% ipython --no-banner

In [1]: import numpy as np

In [2]: np.set_printoptions(suppress=True, linewidth=120)

In [3]: rng = np.random.default_rng(191349)

In [4]: labels = rng.integers(0, 2, 3)

In [5]: X = np.array([[0, 0, 2], [1, 1, 2], [2, 1, 0]]) * (labels[:, None] == labels)

In [6]: X
Out[6]: 
array([[0, 0, 2],
       [0, 1, 0],
       [2, 0, 0]])

In [7]: # symmetric

In [8]: f, g = X[0], X[2]

In [9]: f @ f
Out[9]: np.int64(4)

In [10]: f @ g
Out[10]: np.int64(0)

In [11]: pr = (f @ g) / (f @ f) * f

In [12]: pr
Out[12]: array([0., 0., 0.])

In [13]: g - pr
Out[13]: array([2., 0., 0.])

In [14]: np.linalg.matrix_rank(np.outer(f, g))
Out[14]: np.int64(1)

In [15]: W0 = np.array([[-2, -2, -1],
    ...:     [1, 1, -1],
    ...:     [-2, 0, 2],
    ...:     [0, 0, 1],
    ...:     [1, 1, 0],
    ...:     [2, 0, 1]]) * (rng.random((6, 3)) < 0.3)

In [16]: W0
Out[16]: 
array([[ 0, -2,  0],
       [ 1,  0, -1],
       [-2,  0,  0],
       [ 0,  0,  0],
       [ 0,  0,  0],
       [ 0,  0,  0]])

In [17]: # row 4 repeats row 3

In [18]: O, evecs = np.linalg.qr(W0[:, :2])[0], np.linalg.qr(W0[:, 2:])[0]

In [19]: s = np.linalg.svd(O.T @ evecs, compute_uv=False)

In [20]: np.round(np.degrees(np.arccos(s.clip(0, 1))), 3)
Out[20]: array([63.435])

In [21]: mat = np.loadtxt("data.csv", delimiter=",")

In [22]: mat
Out[22]: 
array([[0., 1., 1.],
       [1., 0., 1.],
       [1., 1., 0.]])

In [23]: # symmetric

In [24]: labels = rng.permutation(3)

In [25]: Y = mat[:, labels] * rng.choice([-1, 1], 3)

In [26]: Y
Out[26]: 
array([[-0., -1.,  1.],
       [-1., -0.,  1.],
       [-1., -1.,  0.]])

In [27]: U, _, Vt = np.linalg.svd(mat.T @ Y)

In [28]: np.round(U @ Vt, 3) + 0
Out[28]: 
array([[-1.,  0.,  0.],
       [ 0., -1.,  0.],
       [ 0.,  0.,  1.]])

In [29]: ev, evecs = np.linalg.eigh(mat)

In [30]: (ev > 1e-8).sum(), (ev < -1e-8).sum()
Out[30]: (np.int64(1), np.int64(2))

In [31]: np.round(np.linalg.eigvalsh(mat + 2 * np.eye(3)), 3)
Out[31]: array([1., 1., 4.])

In [32]: np.round(evecs @ np.diag(ev) @ evecs.T, 3) + 0
Out[32]: 
array([[0., 1., 1.],
       [1., 0., 1.],
       [1., 1., 0.]])

In [33]: np.round(np.linalg.svd(mat, compute_uv=False), 3)
Out[33]: array([2., 1., 1.])
